>>> import numpy as np
>>> np.set_printoptions(suppress=True, linewidth=160)
>>> W0 = np.loadtxt("a.csv", delimiter=",")
>>> print(W0)
[[-6. -2. -3. -3. -4.  4.  9.  8.  6.  1.]
 [ 5.  9. -7. -2.  7.  9.  1.  5. -7.  4.]
 [ 4.  9.  4.  2. -6. -5.  8.  0. -9. -6.]
 [-8. -5.  1. -6.  9.  6.  7.  1. -2. -4.]
 [-7.  8.  0.  7.  0.  9. -8.  8. -7.  3.]
 [-6.  5. -6. -2.  4. -9.  0. -2. -4.  0.]
 [ 7. -2.  4.  4.  1.  3. -2.  8.  4. -5.]
 [-1.  6. -6.  4.  3.  5.  9. -1. -5.  0.]
 [ 9. -5.  0.  7.  5.  3.  8.  0. -5.  0.]
 [-6.  6.  8. -9.  2. -5.  3. -8. -7.  8.]]
>>> vec = np.array([0, 1, 4, 3, 5, 1, 2, 4, 4, 1])
>>> print(np.sign((W0 @ vec).round(6)))
[ 1.  1. -1.  1.  1. -1.  1.  1.  1. -1.]
>>> print(W0 * vec)
[[ -0.  -2. -12.  -9. -20.   4.  18.  32.  24.   1.]
 [  0.   9. -28.  -6.  35.   9.   2.  20. -28.   4.]
 [  0.   9.  16.   6. -30.  -5.  16.   0. -36.  -6.]
 [ -0.  -5.   4. -18.  45.   6.  14.   4.  -8.  -4.]
 [ -0.   8.   0.  21.   0.   9. -16.  32. -28.   3.]
 [ -0.   5. -24.  -6.  20.  -9.   0.  -8. -16.   0.]
 [  0.  -2.  16.  12.   5.   3.  -4.  32.  16.  -5.]
 [ -0.   6. -24.  12.  15.   5.  18.  -4. -20.   0.]
 [  0.  -5.   0.  21.  25.   3.  16.   0. -20.   0.]
 [ -0.   6.  32. -27.  10.  -5.   6. -32. -28.   8.]]
>>> print(np.linalg.norm(W0 @ vec) <= np.linalg.norm(W0, 2) * np.linalg.norm(vec) + 1e-9)
True
>>> print(np.einsum("ij,j->i", W0, vec))
[ 36.  17. -30.  38.  29. -38.  73.   8.  40. -30.]
>>> print((W0 @ vec).argmax())
6
>>> print(W0 @ (2 * vec))
[ 72.  34. -60.  76.  58. -76. 146.  16.  80. -60.]
>>> print((W0 * vec).sum(axis=1))
[ 36.  17. -30.  38.  29. -38.  73.   8.  40. -30.]
>>> print(W0 @ np.eye(10)[9])
[ 1.  4. -6. -4.  3.  0. -5.  0.  0.  8.]
